% ipython --no-banner

In [1]: import numpy as np

In [2]: import numpy.linalg as la

In [3]: np.set_printoptions(suppress=True, linewidth=120)

In [4]: rnd = lambda a: np.round(a, 3) + 0

In [5]: M = np.array([[1, 1, 1], [0, 1, 0], [0, 0, 1]])

In [6]: rnd(la.norm(M))
Out[6]: np.float64(2.236)

In [7]: M.sum(axis=0)
Out[7]: array([1, 2, 2])

In [8]: M - M[0]
Out[8]: 
array([[ 0,  0,  0],
       [-1,  0, -1],
       [-1, -1,  0]])

In [9]: print(np.diff(M, axis=0))
[[-1  0 -1]
 [ 0 -1  1]]

In [10]: rnd(la.svd(M, compute_uv=False))
Out[10]: array([1.932, 1.   , 0.518])

In [11]: np.count_nonzero(M)
Out[11]: np.int64(5)

In [12]: print(M.shape)
(3, 3)

In [13]: print(M.sum(axis=1))
[3 1 1]

In [14]: q, vecs = la.qr(M[:, :2])[0], la.qr(M[:, 2:])[0]

In [15]: sigma = la.svd(q.T @ vecs, compute_uv=False)

In [16]: rnd(sigma)
Out[16]: array([0.707])

In [17]: rnd(np.degrees(np.arccos(sigma.clip(0, 1))))
Out[17]: array([45.])

In [18]: X = np.loadtxt("test5.csv", delimiter=",")

In [19]: print(X)
[[ 0. -3. -1.]
 [ 0.  0. -3.]
 [ 0.  0.  0.]]

In [20]: print(rnd(np.sort(la.eigvals(X))))
[0. 0. 0.]

In [21]: X @ X
Out[21]: 
array([[0., 0., 9.],
       [0., 0., 0.],
       [0., 0., 0.]])

In [22]: rng = np.random.default_rng(38)

In [23]: other = X + rng.integers(-2, 3, (3, 2)) @ rng.integers(-2, 3, (2, 3))

In [24]: other
Out[24]: 
array([[ 0., -4.,  1.],
       [-2.,  1.,  1.],
       [ 2., -3.,  0.]])

In [25]: np.abs(other - X).sum(axis=1)
Out[25]: array([3., 7., 5.])

In [26]: la.matrix_rank(other - X, tol=1e-8)
Out[26]: np.int64(2)

In [27]: rnd(la.svd(other - X, compute_uv=False))
Out[27]: array([5.114, 3.584, 0.   ])

In [28]: rnd(la.det(X[::-1]))
Out[28]: np.float64(0.0)

In [29]: rnd(la.det(2 * X)), rnd(la.det(X))
Out[29]: (np.float64(0.0), np.float64(0.0))

In [30]: U, sigma, vt = la.svd(X)

In [31]: vecs = vt[:(sigma > 1e-8).sum()]

In [32]: x0 = X[0] + 3 * X[1] + rng.integers(2) * np.eye(3)[2]

In [33]: print(x0)
[ 0. -3. -9.]

In [34]: la.matrix_rank(np.vstack([X, x0]))
Out[34]: np.int64(2)

In [35]: rnd(la.norm(x0 - vecs.T @ vecs @ x0))
Out[35]: np.float64(0.0)

In [36]: rnd(vecs.T @ vecs)
Out[36]: 
array([[0., 0., 0.],
       [0., 1., 0.],
       [0., 0., 1.]])

In [37]: print(rnd(np.diag(vecs.T @ vecs)))
[0. 1. 1.]

In [38]: U, sigma, vt = la.svd(X)

In [39]: print(rnd(sigma))
[3.541 2.541 0.   ]

In [40]: np.argmax(sigma[:-1] / (sigma[1:] + 1e-6)) + 1
Out[40]: np.int64(2)

In [41]: other = U[:, :2] @ np.diag(sigma[:2]) @ vt[:2]

In [42]: rnd(other)
Out[42]: 
array([[ 0., -3., -1.],
       [ 0.,  0., -3.],
       [ 0.,  0.,  0.]])

In [43]: rnd(la.norm(X - other, 2)), sigma[2]
Out[43]: (np.float64(0.0), np.float64(0.0))

In [44]: la.matrix_rank(other)
Out[44]: np.int64(2)

In [45]: arr = -2 * np.eye(5) + np.eye(5, k=1)

In [46]: arr
Out[46]: 
array([[-2.,  1.,  0.,  0.,  0.],
       [ 0., -2.,  1.,  0.,  0.],
       [ 0.,  0., -2.,  1.,  0.],
       [ 0.,  0.,  0., -2.,  1.],
       [ 0.,  0.,  0.,  0., -2.]])

In [47]: rnd(la.eigvals(arr))
Out[47]: array([-2., -2., -2., -2., -2.])

In [48]: np.poly(arr)
Out[48]: array([ 1., 10., 40., 80., 80., 32.])

In [49]: print(np.einsum("ii->", arr))
-10.0

In [50]: rnd(la.det(2 * arr)), rnd(la.det(arr))
Out[50]: (np.float64(-1024.0), np.float64(-32.0))

In [51]: F = np.load("block16.npy")

In [52]: rnd(F)
Out[52]: 
array([[0.017, 0.083, 0.05 , 0.083],
       [0.083, 0.417, 0.25 , 0.417],
       [0.05 , 0.25 , 0.15 , 0.25 ],
       [0.083, 0.417, 0.25 , 0.417]])

In [53]: ev, vecs = la.eigh(F)

In [54]: x0 = np.array([2, 0, 1, 2])

In [55]: (np.sign(vecs[:, -1].round(6)) == np.sign(vecs[0, -1].round(6))).astype(int)
Out[55]: array([1, 1, 1, 1])

In [56]: rnd(vecs * np.maximum(ev, 0) @ vecs.T)
Out[56]: 
array([[0.017, 0.083, 0.05 , 0.083],
       [0.083, 0.417, 0.25 , 0.417],
       [0.05 , 0.25 , 0.15 , 0.25 ],
       [0.083, 0.417, 0.25 , 0.417]])

In [57]: print(rnd(x0 @ F @ x0 / (x0 @ x0)), rnd(ev[0]), rnd(ev[-1]))
0.417 0.0 1.0

In [58]: rnd(np.abs(F).sum(axis=1).max()), rnd(np.abs(ev).max())
Out[58]: (np.float64(1.167), np.float64(1.0))
